>>> import numpy as np
>>> from numpy import linalg as LA
>>> np.set_printoptions(precision=3, suppress=True, linewidth=160, legacy="1.25")
>>> def tidy(a):
...     return np.round(a, 3) + 0
... 
>>> X = np.loadtxt("sample7.csv", delimiter=",")
>>> print(X)
[[-0.399  0.164 -2.103  2.122]
 [ 0.248  0.132  0.988 -1.16 ]
 [-0.563 -0.112 -3.128  3.273]
 [-0.483 -0.051 -3.052  3.302]
 [ 0.126  0.027  0.866 -1.217]
 [ 0.151 -0.032  0.977 -1.125]
 [ 0.689 -0.057  3.008 -3.163]
 [-0.004 -0.048 -0.01  -0.259]
 [ 0.682  0.024  4.184 -4.369]
 [ 1.057  0.036  4.957 -5.732]
 [-0.627  0.002 -2.131  2.121]
 [ 0.296 -0.28   1.968 -2.091]
 [ 0.985  0.085  4.883 -5.428]
 [-0.298 -0.057 -0.969  1.1  ]
 [-0.304  0.033 -1.98   2.281]
 [ 0.126  0.071  0.98  -0.826]
 [-0.707 -0.022 -1.839  2.327]
 [-0.901  0.057 -3.926  4.512]
 [-0.761  0.18  -3.037  3.334]
 [ 1.005  0.031  5.147 -5.47 ]]
>>> print(round(np.log10(LA.cond(X))))
2
>>> print(LA.cond(X) > 100)
False
>>> Xc = X - X.mean(axis=0)
>>> left, s, Vh = LA.svd(Xc, full_matrices=False)
>>> print(tidy(Xc.mean(axis=0)))
[0. 0. 0. 0.]
>>> print(np.searchsorted(np.cumsum(s ** 2) / (s ** 2).sum(), 0.9) + 1)
1
>>> print(np.abs(Vh[0]).argmax())
3
>>> print(tidy(Vh[0] * np.sign(Vh[0, np.abs(Vh[0]).argmax()])))
[-0.138  0.001 -0.667  0.732]
>>> print(tidy(np.abs(Vh[-1])))
[0.833 0.259 0.272 0.405]
>>> print(tidy(s ** 2 / (s ** 2).sum()))
[0.998 0.001 0.001 0.   ]
>>> proj = X @ LA.solve(X.T @ X, X.T)
>>> print(tidy(LA.eigvalsh(proj)))
[0. 0. 0. 0. 0. 0. 0. 0. 0. 0. 0. 0. 0. 0. 0. 0. 1. 1. 1. 1.]
>>> print(np.allclose(proj @ proj, proj))
True
>>> M2 = X / np.sqrt((X ** 2).mean(axis=1, keepdims=True))
>>> print(LA.matrix_rank(M2) == LA.matrix_rank(X))
True
>>> Xc = X - X.mean(axis=0)
>>> vecs = LA.svd(Xc)[2][:1]
>>> M2 = Xc - Xc @ vecs.T @ vecs
>>> print(LA.norm(M2, axis=1).round(6).argmax())
16
>>> print(tidy(LA.norm(M2) / LA.norm(Xc)))
0.044
>>> feats = np.load("run6.npy")
>>> print(feats)
[[-1.5  0.4  0.3  0.2 -0.2 -0.3]
 [-0.3  0.7 -1.6  0.3 -0.4 -0.5]
 [ 0.2 -0.2 -1.  -1.  -0.1  0.6]
 [ 1.2  0.3 -0.2  1.4  0.1 -0.4]
 [-1.2 -1.2  1.2  0.5  2.   0.1]]
>>> x = np.array([-1, -2, 1, 3, 3, 3])
>>> print(feats @ np.eye(6)[5])
[-0.3 -0.5  0.6 -0.4  0.1]
>>> print(tidy((feats * x).sum(axis=1)))
[ 0.1 -4.5 -2.3  1.3 12.6]
>>> print(tidy(feats @ (2 * x)))
[ 0.2 -9.  -4.6  2.6 25.2]
>>> arr = np.load("block5.npy")
>>> print(arr)
[[0 0 0 0 1 0]
 [0 0 0 0 1 1]
 [1 1 2 8 0 2]
 [1 2 1 4 2 2]]
>>> theta = np.radians(90)
>>> R = np.eye(6)
>>> R[3, 3] = R[4, 4] = np.cos(theta)
>>> R[3, 4], R[4, 3] = -np.sin(theta), np.sin(theta)
>>> print(tidy(R))
[[ 1.  0.  0.  0.  0.  0.]
 [ 0.  1.  0.  0.  0.  0.]
 [ 0.  0.  1.  0.  0.  0.]
 [ 0.  0.  0.  0. -1.  0.]
 [ 0.  0.  0.  1.  0.  0.]
 [ 0.  0.  0.  0.  0.  1.]]
>>> M2 = arr @ R.T
>>> print(np.allclose(arr @ arr.T, M2 @ M2.T))
True
>>> print(tidy(LA.svd(arr, compute_uv=False)), tidy(LA.svd(M2, compute_uv=False)))
[9.934 2.699 0.824 0.592] [9.934 2.699 0.824 0.592]
>>> arr @ arr
Traceback (most recent call last):
  File "<python-input-42>", line 1, in <module>
    arr @ arr
    ~~~~^~~~~
ValueError: matmul: Input operand 1 has a mismatch in its core dimension 0, with gufunc signature (n?,k),(k,m?)->(n?,m?) (size 4 is different from 6)
>>> cov = arr.T @ arr
>>> print((arr @ arr.T).shape)
(4, 4)
>>> print(np.allclose(cov, cov.T))
True
>>> print(np.trace(cov), (arr ** 2).sum())
107 107
>>> print(tidy(LA.svd(arr, compute_uv=False) ** 2))
[98.688  7.282  0.679  0.35 ]
>>> print(np.diag(cov))
[ 2  5  5 80  6  9]
>>> W0 = np.load("data.npy")
>>> print(W0)
[[1.   0.2  0.04]
 [0.2  1.   0.2 ]
 [0.04 0.2  1.  ]]
>>> vals, vecs = LA.eigvalsh(W0)
Traceback (most recent call last):
  File "<python-input-51>", line 1, in <module>
    vals, vecs = LA.eigvalsh(W0)
    ^^^^^^^^^^
ValueError: too many values to unpack (expected 2)
>>> vals, vecs = LA.eigh(W0)
>>> print((vals > 1e-8).sum(), (vals < -1e-8).sum())
3 0
>>> print(np.abs(vecs[:, -1]).round(6).argmax())
1
>>> print(tidy(vals))
[0.736 0.96  1.304]
>>> J = np.load("w.npy")
>>> print(tidy(J))
[[-0.104 -0.731 -0.36  -0.347 -0.453]
 [ 0.52  -0.044 -0.73   0.153  0.414]
 [-0.052  0.514 -0.239 -0.822  0.002]
 [-0.156 -0.432  0.281 -0.341  0.771]
 [-0.832  0.113 -0.449  0.254  0.171]]
>>> proj = np.triu(np.array([[-2, -1, -1, 2, 2],
...     [0, 0, -2, 1, 0],
...     [1, 1, 0, 0, 1],
...     [1, -1, 1, 1, 2],
...     [-2, 0, -1, -1, -1]]), 1) + np.eye(5)
>>> M2 = proj @ J @ LA.inv(proj)
>>> print(tidy(LA.det(M2)))
1.0
>>> print(tidy(np.trace(M2)), tidy(np.trace(J)))
-0.556 -0.556
>>> print(LA.matrix_rank(M2))
5
>>> print(tidy(J @ J.T))
[[1. 0. 0. 0. 0.]
 [0. 1. 0. 0. 0.]
 [0. 0. 1. 0. 0.]
 [0. 0. 0. 1. 0.]
 [0. 0. 0. 0. 1.]]
>>> print(tidy(LA.pinv(J)))
[[-0.104  0.52  -0.052 -0.156 -0.832]
 [-0.731 -0.044  0.514 -0.432  0.113]
 [-0.36  -0.73  -0.239  0.281 -0.449]
 [-0.347  0.153 -0.822 -0.341  0.254]
 [-0.453  0.414  0.002  0.771  0.171]]
>>> print(tidy(J.T @ J))
[[1. 0. 0. 0. 0.]
 [0. 1. 0. 0. 0.]
 [0. 0. 1. 0. 0.]
 [0. 0. 0. 1. 0.]
 [0. 0. 0. 0. 1.]]
>>> data = np.array([[0, 0, 0, 0, 0],
...     [0, 3, 0, 0, 0],
...     [0, 0, 1, 0, 0],
...     [0, 0, 0, 1, 0],
...     [0, 0, 0, 0, 0]])
>>> rk = LA.matrix_rank(data)
>>> print(rk)
3
>>> ns = LA.svd(data)[2][rk:].T
>>> print([int(LA.matrix_rank(data[:, :j + 1])) for j in range(5)])
[0, 1, 2, 3, 3]
>>> print(ns.shape)
(5, 2)
>>> K = np.loadtxt("m.csv", delimiter=",")
>>> print(tidy(K))
[[0.16  0.24  0.16  0.36  0.    0.08 ]
 [0.129 0.129 0.065 0.161 0.226 0.29 ]
 [0.086 0.171 0.171 0.171 0.257 0.143]
 [0.286 0.107 0.107 0.25  0.143 0.107]
 [0.138 0.103 0.276 0.034 0.241 0.207]
 [0.    0.15  0.05  0.45  0.2   0.15 ]]
>>> rng = np.random.default_rng(12327)
>>> M2 = K + rng.integers(-2, 3, (6, 1)) @ rng.integers(-2, 3, (1, 6))
>>> print(tidy(M2))
[[-1.84   4.24   4.16   2.36   2.    -1.92 ]
 [ 2.129 -3.871 -3.935 -1.839 -1.774  2.29 ]
 [ 0.086  0.171  0.171  0.171  0.257  0.143]
 [-1.714  4.107  4.107  2.25   2.143 -1.893]
 [-1.862  4.103  4.276  2.034  2.241 -1.793]
 [ 0.     0.15   0.05   0.45   0.2    0.15 ]]
>>> print(tidy(M2 - K))
[[-2.  4.  4.  2.  2. -2.]
 [ 2. -4. -4. -2. -2.  2.]
 [ 0.  0.  0.  0.  0.  0.]
 [-2.  4.  4.  2.  2. -2.]
 [-2.  4.  4.  2.  2. -2.]
 [ 0.  0.  0.  0.  0.  0.]]
>>> blk = np.stack([X, 2 * X, X[::-1]])
>>> print(blk.shape)
(3, 20, 4)
>>> print(tidy(np.einsum("bij,cij->bc", blk, blk)))
[[ 381.998  763.996   -4.828]
 [ 763.996 1527.992   -9.656]
 [  -4.828   -9.656  381.998]]
>>> print((blk @ X.T).shape)
(3, 20, 20)
>>> print(LA.matrix_rank(blk))
[4 4 4]
>>> u, r1 = K[4], K[2]
>>> print(tidy(u @ u))
0.208
>>> pr = (u @ r1) / (u @ u) * u
>>> print(LA.matrix_rank(np.outer(u, r1)))
1
>>> print(tidy(LA.norm(u + r1) ** 2 + LA.norm(u - r1) ** 2))
0.78
>>> E = np.array([[-1, -1, -1, 1, -1, 1],
...     [2, 1, -2, 2, -1, 1],
...     [2, 1, -2, 2, -1, 1],
...     [0, 1, -1, -2, -2, -1],
...     [0, 1, 0, -1, 2, -1]])
>>> print(E)
[[-1 -1 -1  1 -1  1]
 [ 2  1 -2  2 -1  1]
 [ 2  1 -2  2 -1  1]
 [ 0  1 -1 -2 -2 -1]
 [ 0  1  0 -1  2 -1]]
>>> left, s, Vh = LA.svd(E)
>>> print(np.argmax(s[:-1] / (s[1:] + 1e-6)) + 1)
4
>>> M2 = left[:, :4] @ np.diag(s[:4]) @ Vh[:4]
>>> print(tidy(LA.norm(E - M2) / LA.norm(E)))
0.0
>>> print(LA.matrix_rank(E, rtol=0.05))
4
>>> M2 = E + rng.integers(-2, 3, (5, 4)) @ rng.integers(-2, 3, (4, 6))
>>> print(M2)
[[-2  3 -5  1  8 11]
 [ 0  3 -4 -1 -1  0]
 [ 4  1  0  2 -4 -1]
 [ 1 -4  0  1 -2 -2]
 [-2  0  1 -1 -1 -5]]
>>> print(M2 - E)
[[-1  4 -4  0  9 10]
 [-2  2 -2 -3  0 -1]
 [ 2  0  2  0 -3 -2]
 [ 1 -5  1  3  0 -1]
 [-2 -1  1  0 -3 -4]]
>>> print(tidy(LA.svd(M2 - E, compute_uv=False)))
[16.146  6.967  3.688  1.473  0.   ]
>>> print(tidy(E @ LA.pinv(E) @ E))
[[-1. -1. -1.  1. -1.  1.]
 [ 2.  1. -2.  2. -1.  1.]
 [ 2.  1. -2.  2. -1.  1.]
 [ 0.  1. -1. -2. -2. -1.]
 [ 0.  1.  0. -1.  2. -1.]]
>>> print(np.abs(np.diag(LA.qr(E)[1])) > 1e-9)
[ True  True  True  True False]
>>> print(np.allclose(E[:-1].T @ LA.lstsq(E[:-1].T, E[-1])[0], E[-1]))
False
>>> print(LA.lstsq(E[:-1].T, E[-1])[2])
3
